In [1]: import numpy as np

In [2]: from numpy import linalg as LA

In [3]: np.set_printoptions(suppress=True, linewidth=120)

In [4]: def rd(a):
   ...:     return np.round(a, 4) + 0
   ...: 

In [5]: arr = np.load("sample0.npy")

In [6]: arr
Out[6]: 
array([[-0.16,  0.22, -0.06],
       [ 0.72, -0.99,  0.27],
       [-1.28,  1.76, -0.48]])

In [7]: rk = LA.matrix_rank(arr)

In [8]: rk
Out[8]: np.int64(1)

In [9]: ns = LA.svd(arr)[2][rk:].T

In [10]: LA.matrix_rank(arr.T @ arr), LA.matrix_rank(arr @ arr.T)
Out[10]: (np.int64(1), np.int64(1))

In [11]: rd(arr @ ns)
Out[11]: 
array([[0., 0.],
       [0., 0.],
       [0., 0.]])

In [12]: rd(ns @ ns.T)
Out[12]: 
array([[ 0.6701,  0.4536, -0.1237],
       [ 0.4536,  0.3763,  0.1701],
       [-0.1237,  0.1701,  0.9536]])

In [13]: np.allclose(arr @ ns, 0)
Out[13]: True

In [14]: [int(LA.matrix_rank(arr[:i])) for i in range(1, len(arr) + 1)]
Out[14]: [1, 1, 1]

In [15]: vec = np.array([1, 0, 2])

In [16]: arr @ np.eye(3)[0]
Out[16]: array([-0.16,  0.72, -1.28])

In [17]: np.einsum("ij,j->i", arr, vec)
Out[17]: array([-0.28,  1.26, -2.24])

In [18]: arr @ vec
Out[18]: array([-0.28,  1.26, -2.24])

In [19]: (arr * vec).sum(axis=1)
Out[19]: array([-0.28,  1.26, -2.24])

In [20]: arr @ np.ones(3)
Out[20]: array([0., 0., 0.])

In [21]: arr @ (2 * vec)
Out[21]: array([-0.56,  2.52, -4.48])

In [22]: X = np.load("w.npy")

In [23]: X
Out[23]: 
array([[ -3,  -3,  -3,  -3],
       [ -3,  -6,  -6,  -6],
       [ -3,  -6,  -9,  -9],
       [ -3,  -6,  -9, -12]])

In [24]: evals, evecs = LA.eigh(X)

In [25]: vec = np.array([-1, 0, -2, 0])

In [26]: np.abs(X).sum(axis=1).max(), rd(np.abs(evals).max())
Out[26]: (np.int64(30), np.float64(24.8726))

In [27]: proj = np.triu(np.array([[0, 4, 5, 4], [-3, -4, 2, 5], [4, 0, 5, 2], [2, 2, 4, -4]]), 1) + np.eye(4)

In [28]: A2 = proj @ X @ LA.inv(proj)

In [29]: rd(LA.det(A2))
Out[29]: np.float64(81.0)

In [30]: LA.matrix_rank(A2)
Out[30]: np.int64(4)

In [31]: rd(LA.det(X[::-1]))
Out[31]: np.float64(81.0)

In [32]: np.einsum("ii->", X)
Out[32]: np.int64(-30)

In [33]: rd(LA.det(2 * X)), rd(LA.det(X))
Out[33]: (np.float64(1296.0), np.float64(81.0))

In [34]: evals, evecs = LA.eig(X)

In [35]: rd(X @ evecs[:, 0] - evals[0] * evecs[:, 0])
Out[35]: array([0., 0., 0., 0.])

In [36]: rd(evals)
Out[36]: array([-24.8726,  -3.    ,  -1.2781,  -0.8494])

In [37]: rd(np.prod(evals))
Out[37]: np.float64(81.0)

In [38]: rd(np.sort(LA.eigvals(X.T)))
Out[38]: array([-24.8726,  -3.    ,  -1.2781,  -0.8494])

In [39]: A2 = X / LA.norm(X, axis=1, keepdims=True)

In [40]: G = A2 @ A2.T

In [41]: (G - 2 * np.eye(4)).round(6).argmax(axis=1)
Out[41]: array([1, 2, 3, 2])

In [42]: rd(G[3])
Out[42]: array([0.9129, 0.9621, 0.9898, 1.    ])

In [43]: data = np.load("m.npy")

In [44]: data
Out[44]: 
array([[ 6,  3, -1],
       [ 3, -6,  1],
       [-1,  1,  4]])

In [45]: r0 = np.array([-2, 0, -2])

In [46]: A2 = data + np.outer(r0, np.eye(3)[2])

In [47]: LA.matrix_rank(A2 - data)
Out[47]: np.int64(1)

In [48]: rng = np.random.default_rng(369466)

In [49]: labels = rng.permutation(3)

In [50]: A2 = data[:, labels] * rng.choice([-1, 1], 3)

In [51]: A2
Out[51]: 
array([[-6,  3, -1],
       [-3, -6,  1],
       [ 1,  1,  4]])

In [52]: U, _, vt = LA.svd(data.T @ A2)

In [53]: rd(U @ vt)
Out[53]: 
array([[-1.,  0.,  0.],
       [ 0.,  1.,  0.],
       [ 0.,  0.,  1.]])

In [54]: labels
Out[54]: array([0, 1, 2])

In [55]: evals, evecs = LA.eigh(data)

In [56]: rd(evals.sum()), np.trace(data)
Out[56]: (np.float64(4.0), np.int64(4))

In [57]: (evals > 1e-8).sum(), (evals < -1e-8).sum()
Out[57]: (np.int64(2), np.int64(1))

In [58]: np.abs(evecs[:, -1]).round(6).argmax()
Out[58]: np.int64(0)

In [59]: np.unique(evals.round(6) + 0, return_counts=True)[1]
Out[59]: array([1, 1, 1])

In [60]: rd(LA.svd(data, compute_uv=False))
Out[60]: array([6.9057, 6.8422, 3.9365])

In [61]: labels = rng.permutation(3)

In [62]: labels
Out[62]: array([1, 2, 0])

In [63]: A2 = data[labels][:, labels]

In [64]: np.allclose(A2, data)
Out[64]: False

In [65]: np.diag(A2)
Out[65]: array([-6,  4,  6])

In [66]: np.trace(A2)
Out[66]: np.int64(4)

In [67]: q, _ = LA.qr(np.array([[0.7, -0.4, 1.5], [2.0, -0.1, 0.4], [-0.3, -0.1, 0.5]]))

In [68]: evecs, _ = LA.qr(np.array([[1.2, -0.8, 0.2], [-0.4, -0.2, 0.1], [1.0, 1.0, 0.6]]))

In [69]: sig = 5 * 0.2 ** np.arange(3)

In [70]: M = q[:, :3] * sig @ evecs[:3]

In [71]: rd(M)
Out[71]: 
array([[ 1.4763,  0.912 ,  0.6892],
       [ 3.3826,  3.1611, -0.686 ],
       [-0.5493, -0.3761,  0.4537]])

In [72]: rd(np.sort(np.abs(LA.eigvals(M))))
Out[72]: array([0.485, 0.485, 4.251])

In [73]: rd(np.abs(LA.eigvals(M)).max())
Out[73]: np.float64(4.251)

In [74]: rd((M + M.T) / 2)
Out[74]: 
array([[ 1.4763,  2.1473,  0.0699],
       [ 2.1473,  3.1611, -0.5311],
       [ 0.0699, -0.5311,  0.4537]])

In [75]: rd(LA.matrix_power(M, 4))
Out[75]: 
array([[ 85.9966,  71.0257,   2.9122],
       [293.0313, 241.8756,   9.3223],
       [-41.4814, -34.2299,  -1.3594]])

In [76]: np.allclose(M @ M.T, M.T @ M)
Out[76]: False

In [77]: rd(np.trace(M))
Out[77]: np.float64(5.091)
